% ipython --no-banner

In [1]: import numpy as np

In [2]: np.set_printoptions(precision=4, suppress=True, linewidth=120, floatmode="fixed")

In [3]: sv = 5 * 0.7 ** np.arange(3)

In [4]: rng = np.random.default_rng(21184)

In [5]: feats = rng.normal(size=(22, 3)) * rng.permutation(sv)

In [6]: feats
Out[6]: 
array([[ 0.0350, -7.4729,  5.7065],
       [ 2.4695,  1.4268, -0.2166],
       [-2.5292,  8.7771, -3.8920],
       [-0.3811, -7.4659, -0.7527],
       [-2.7397,  1.6444,  0.2615],
       [-0.7952,  2.6301, -9.0357],
       [ 3.4716, -1.2240, -2.9586],
       [ 1.2856, -5.0153,  2.9876],
       [-1.8510, -2.8306, -5.0507],
       [ 1.0425,  3.8918,  5.2867],
       [-3.2616, -5.1566,  0.9570],
       [-4.7891, -7.3668, -0.1939],
       [ 3.1716,  0.0892,  3.5819],
       [-0.3098,  7.9817,  4.5960],
       [ 0.8968,  0.3837,  2.7001],
       [-0.8196,  1.5054, -3.2998],
       [ 4.4596,  4.2895,  0.8167],
       [ 1.0790, -0.4202,  4.9213],
       [-5.0551,  8.1101,  2.0185],
       [-0.7244,  1.3920, -2.9879],
       [ 5.0047,  0.7237,  2.0228],
       [-1.8172,  6.9466, -0.8381]])

In [7]: C2 = np.cov(feats, rowvar=False)

In [8]: C2.shape
Out[8]: (3, 3)

In [9]: np.linalg.eigvalsh(C2)[::-1]
Out[9]: array([25.2758, 14.5623,  6.7842])

In [10]: np.polyfit(feats[:, 0], feats[:, 1], 1)
Out[10]: array([-0.0385,  0.5798])

In [11]: Z = feats[[0, 6]].astype(float)

In [12]: for _ in range(3):
    ...:     idx = np.linalg.norm(feats[:, None] - Z, axis=-1).argmin(axis=1)
    ...:     Z = np.array([feats[idx == j].mean(axis=0) for j in range(2)])
    ...: 

In [13]: idx
Out[13]: array([0, 1, 1, 0, 1, 1, 1, 0, 1, 1, 0, 0, 1, 1, 1, 1, 1, 0, 1, 1, 1, 1])

In [14]: np.abs(Z[1] - Z[0]).argmax()
Out[14]: np.int64(1)

In [15]: Z
Out[15]: 
array([[-1.0054, -5.4830,  2.2710],
       [ 0.2422,  2.8586, -0.4372]])

In [16]: np.bincount(idx)
Out[16]: array([ 6, 16])

In [17]: Z[1] - Z[0]
Out[17]: array([ 1.2475,  8.3415, -2.7082])

In [18]: q, Rm = np.linalg.qr(feats)

In [19]: np.round(q.T @ q, 4) + 0
Out[19]: 
array([[1.0000, 0.0000, 0.0000],
       [0.0000, 1.0000, 0.0000],
       [0.0000, 0.0000, 1.0000]])

In [20]: Rm
Out[20]: 
array([[-12.6366,   0.5857,  -3.9666],
       [  0.0000, -23.0608,   1.3071],
       [  0.0000,   0.0000,  16.7183]])

In [21]: round(float(np.trace(q @ q.T)), 4)
Out[21]: 3.0

In [22]: np.abs(np.diag(Rm))
Out[22]: array([12.6366, 23.0608, 16.7183])

In [23]: idx = feats[:, 2] > np.median(feats[:, 2])

In [24]: u = feats[idx].mean(axis=0) - feats[~idx].mean(axis=0)

In [25]: ((feats - feats.mean(axis=0)) @ u > 0).astype(int)
Out[25]: array([1, 1, 0, 0, 0, 0, 0, 1, 0, 1, 0, 0, 1, 1, 1, 0, 1, 1, 1, 0, 1, 0])

In [26]: np.linalg.norm(feats, axis=1).argmax()
Out[26]: np.int64(2)

In [27]: np.round(np.linalg.norm(feats, 2), 4)
Out[27]: np.float64(23.175)

In [28]: np.round(np.linalg.norm(feats) ** 2 / np.linalg.norm(feats, 2) ** 2, 4)
Out[28]: np.float64(1.841)

In [29]: np.linalg.norm(feats, axis=0)
Out[29]: array([12.6366, 23.0683, 17.2320])

In [30]: round(float(feats[19] @ feats[8]), 4)
Out[30]: 12.4915
